In [1]: import numpy as np

In [2]: import numpy.linalg as la

In [3]: np.set_printoptions(precision=2, suppress=True, linewidth=200, legacy="1.25")

In [4]: feats = np.load("out19.npy")

In [5]: feats
Out[5]: 
array([[-1.,  1.],
       [ 0., -1.]])

In [6]: B = np.array([[-2, -1, -2], [-1, 2, 2]])

In [7]: feats @ B
Out[7]: 
array([[ 1.,  3.,  4.],
       [ 1., -2., -2.]])

In [8]: la.eigvals(feats)
Out[8]: array([-1., -1.])

In [9]: np.einsum("ii->", feats)
Out[9]: -2.0

In [10]: np.einsum("ij,ji->", feats, feats)
Out[10]: 2.0

In [11]: np.poly(feats)
Out[11]: array([1., 2., 1.])

In [12]: round(la.eigvals(feats).sum().real, 2)
Out[12]: -2.0

In [13]: F = np.array([[3.3, -5.0, 0.0], [1.0, -3.7, 0.0], [3.0, -5.0, 0.3]])

In [14]: x = np.array([-2, -2, 2])

In [15]: y = F @ x

In [16]: y
Out[16]: array([3.4, 5.4, 4.6])

In [17]: la.solve(F, y + F[:, 2])
Out[17]: array([-2., -2.,  3.])

In [18]: np.round(la.solve(F, F[:, 1]), 2) + 0
Out[18]: array([0., 1., 0.])

In [19]: la.solve(F, y)
Out[19]: array([-2., -2.,  2.])

In [20]: B = np.array([[-3, 1], [-3, 3], [3, -2]])

In [21]: F @ B
Out[21]: 
array([[  5.1, -11.7],
       [  8.1, -10.1],
       [  6.9, -12.6]])

In [22]: B.T @ F.T
Out[22]: 
array([[  5.1,   8.1,   6.9],
       [-11.7, -10.1, -12.6]])

In [23]: np.vstack([F, B.T]).shape
Out[23]: (5, 3)

In [24]: arr = np.array([[-3, 0, -1, -2, -2],
    ...:     [0, -3, 0, -1, -2],
    ...:     [-1, 0, -3, 0, -1],
    ...:     [-2, -1, 0, -3, 0],
    ...:     [-2, -2, -1, 0, -3]])

In [25]: vals, evecs = la.eig(arr)

In [26]: np.sort(la.eigvals(la.inv(arr)))
Out[26]: array([-0.59, -0.29, -0.28, -0.15,  1.78])

In [27]: np.sort(la.eigvals(arr @ arr))
Out[27]: array([ 0.32,  2.92, 11.54, 12.68, 47.54])

In [28]: vals
Out[28]: array([-6.9 ,  0.56, -1.71, -3.56, -3.4 ])

In [29]: np.round(arr @ evecs[:, 0] - vals[0] * evecs[:, 0], 2) + 0
Out[29]: array([0., 0., 0., 0., 0.])

In [30]: B = np.array([[1, 3], [0, 0], [1, 1], [1, 3], [0, 2]])

In [31]: arr @ B
Out[31]: 
array([[ -6, -20],
       [ -1,  -7],
       [ -4,  -8],
       [ -5, -15],
       [ -3, -13]])

In [32]: vals, evecs = la.eigh(arr)

In [33]: x = np.array([0, 5, -3, 1, 1])

In [34]: np.round(x @ arr @ x / (x @ x), 2), round(float(vals[0]), 2), round(vals[-1], 2)
Out[34]: (-3.67, -6.9, 0.56)

In [35]: np.abs(arr).sum(axis=1).max(), round(float(np.abs(vals).max()), 2)
Out[35]: (8, 6.9)

In [36]: la.eigvalsh(arr[1:, 1:])
Out[36]: array([-5.41, -3.41, -2.59, -0.59])

In [37]: x @ arr @ x
Out[37]: -132

In [38]: x = np.array([-3, -5, 1, -2, -5])

In [39]: y = arr @ x

In [40]: y
Out[40]: array([22, 27,  5, 17, 30])

In [41]: la.solve(arr, -3 * y)
Out[41]: array([ 9., 15., -3.,  6., 15.])

In [42]: la.solve(arr, y + arr[:, 2])
Out[42]: array([-3., -5.,  2., -2., -5.])

In [43]: np.round(la.solve(arr.T, arr[1]), 2) + 0
Out[43]: array([0., 1., 0., 0., 0.])

In [44]: rng = np.random.default_rng(1156)

In [45]: labels = rng.permutation(5)

In [46]: labels
Out[46]: array([3, 0, 4, 2, 1])

In [47]: B = arr[labels][:, labels]

In [48]: np.diag(B)
Out[48]: array([-3, -3, -3, -3, -3])

In [49]: np.sort(np.abs(la.eigvals(B)))
Out[49]: array([0.56, 1.71, 3.4 , 3.56, 6.9 ])

In [50]: np.round(la.det(B), 2), np.round(la.det(arr[labels]), 2)
Out[50]: (80.0, 80.0)

In [51]: B
Out[51]: 
array([[-3, -2,  0,  0, -1],
       [-2, -3, -2, -1,  0],
       [ 0, -2, -3, -1, -2],
       [ 0, -1, -1, -3,  0],
       [-1,  0, -2,  0, -3]])

In [52]: M = np.array([[3.0, 1.0, 0.0, 0.0, 0.0, 0.0],
    ...:     [0.0, 3.0, 1.0, 0.0, 0.0, 0.0],
    ...:     [0.0, 0.0, 3.0, 1.0, 0.0, 0.0],
    ...:     [0.0, 0.0, 0.0, 3.0, 1.0, 0.0],
    ...:     [0.0, 0.0, 0.0, 0.0, 3.0, 1.0],
    ...:     [0.0, 0.0, 0.0, 0.0, 0.0, 3.0]])

In [53]: # triangular: eigenvalues sit on the diagonal

In [54]: def softmax(z):
    ...:     e = np.exp(z - z.max(axis=-1, keepdims=True))
    ...:     return e / e.sum(axis=-1, keepdims=True)
    ...: 

In [55]: softmax(M).sum(axis=1)
Out[55]: array([1., 1., 1., 1., 1., 1.])

In [56]: softmax(M[5])
Out[56]: array([0.04, 0.04, 0.04, 0.04, 0.04, 0.8 ])

In [57]: att = M @ M.T / np.sqrt(6)

In [58]: softmax(att)
Out[58]: 
array([[0.89, 0.05, 0.01, 0.01, 0.01, 0.01],
       [0.05, 0.86, 0.05, 0.01, 0.01, 0.01],
       [0.01, 0.05, 0.86, 0.05, 0.01, 0.01],
       [0.01, 0.01, 0.05, 0.86, 0.05, 0.01],
       [0.01, 0.01, 0.01, 0.05, 0.86, 0.05],
       [0.02, 0.02, 0.02, 0.02, 0.07, 0.84]])

In [59]: softmax(att + np.triu(np.full(att.shape, -np.inf), 1))
Out[59]: 
array([[1.  , 0.  , 0.  , 0.  , 0.  , 0.  ],
       [0.05, 0.95, 0.  , 0.  , 0.  , 0.  ],
       [0.02, 0.05, 0.93, 0.  , 0.  , 0.  ],
       [0.02, 0.02, 0.05, 0.92, 0.  , 0.  ],
       [0.02, 0.02, 0.02, 0.05, 0.9 , 0.  ],
       [0.02, 0.02, 0.02, 0.02, 0.07, 0.84]])

In [60]: B = M / np.sqrt((M ** 2).mean(axis=1, keepdims=True))

In [61]: B[0]
Out[61]: array([2.32, 0.77, 0.  , 0.  , 0.  , 0.  ])

In [62]: la.norm(B, axis=1)
Out[62]: array([2.45, 2.45, 2.45, 2.45, 2.45, 2.45])

In [63]: la.matrix_rank(M - M.mean(axis=1, keepdims=True))
Out[63]: 5

In [64]: data = np.load("dump.npy")

In [65]: data
Out[65]: 
array([[ 2,  4,  4,  3,  6,  6],
       [ 2, -2,  2,  3, -3,  3],
       [ 2, -4,  2,  3, -6,  3],
       [ 0,  0,  0,  0,  0,  0],
       [ 0,  0,  0,  0,  0,  0],
       [ 0,  0,  0,  0,  0,  0]])

In [66]: np.einsum("ij,ji->", F, F)
Out[66]: 14.67

In [67]: np.poly(F)
Out[67]: array([ 1.  ,  0.1 , -7.33,  2.16])

In [68]: round(float(la.det(F.T)), 2)
Out[68]: -2.16

In [69]: la.lstsq(data[:-1].T, data[-1])[2]
Out[69]: 3

In [70]: np.abs(np.diag(la.qr(data)[1])) > 1e-9
Out[70]: array([ True,  True,  True, False, False, False])

In [71]: np.allclose(data[:-1].T @ la.lstsq(data[:-1].T, data[-1])[0], data[-1])
Out[71]: True

In [72]: np.round(softmax(10 * data[1]), 2) + 0
Out[72]: array([0. , 0. , 0. , 0.5, 0. , 0.5])

In [73]: softmax(data).sum(axis=1)
Out[73]: array([1., 1., 1., 1., 1., 1.])

In [74]: att = data @ data.T / np.sqrt(6)

In [75]: softmax(att)[1] @ data
Out[75]: array([ 2.  , -3.99,  2.  ,  3.  , -5.99,  3.  ])

In [76]: np.round(softmax(att + np.triu(np.full(att.shape, -np.inf), 1)), 2) + 0
Out[76]: 
array([[1.  , 0.  , 0.  , 0.  , 0.  , 0.  ],
       [0.  , 1.  , 0.  , 0.  , 0.  , 0.  ],
       [0.  , 0.  , 1.  , 0.  , 0.  , 0.  ],
       [0.25, 0.25, 0.25, 0.25, 0.  , 0.  ],
       [0.2 , 0.2 , 0.2 , 0.2 , 0.2 , 0.  ],
       [0.17, 0.17, 0.17, 0.17, 0.17, 0.17]])

In [77]: la.matrix_rank(data, rtol=0.1)
Out[77]: 2

In [78]: round(float(la.norm(data, 2) / la.norm(data)), 2)
Out[78]: 0.72

In [79]: W0 = np.loadtxt("arr.csv", delimiter=",")

In [80]: W0
Out[80]: 
array([[ 1., -2.,  0., -2.,  2.],
       [ 0.,  0.,  2.,  0.,  2.],
       [ 0., -1.,  2., -1., -1.],
       [ 0.,  0.,  2.,  0.,  2.]])

In [81]: la.lstsq(W0[:-1].T, W0[-1])[2]
Out[81]: 3

In [82]: np.abs(np.diag(la.qr(W0)[1])) > 1e-9
Out[82]: array([ True,  True,  True, False])

In [83]: np.round(W0 @ la.pinv(W0) @ W0, 2) + 0
Out[83]: 
array([[ 1., -2.,  0., -2.,  2.],
       [ 0.,  0.,  2.,  0.,  2.],
       [ 0., -1.,  2., -1., -1.],
       [ 0.,  0.,  2.,  0.,  2.]])

In [84]: np.unique(W0.round(6), axis=0).shape
Out[84]: (3, 5)

In [85]: np.allclose(W0[:-1].T @ la.lstsq(W0[:-1].T, W0[-1])[0], W0[-1])
Out[85]: True
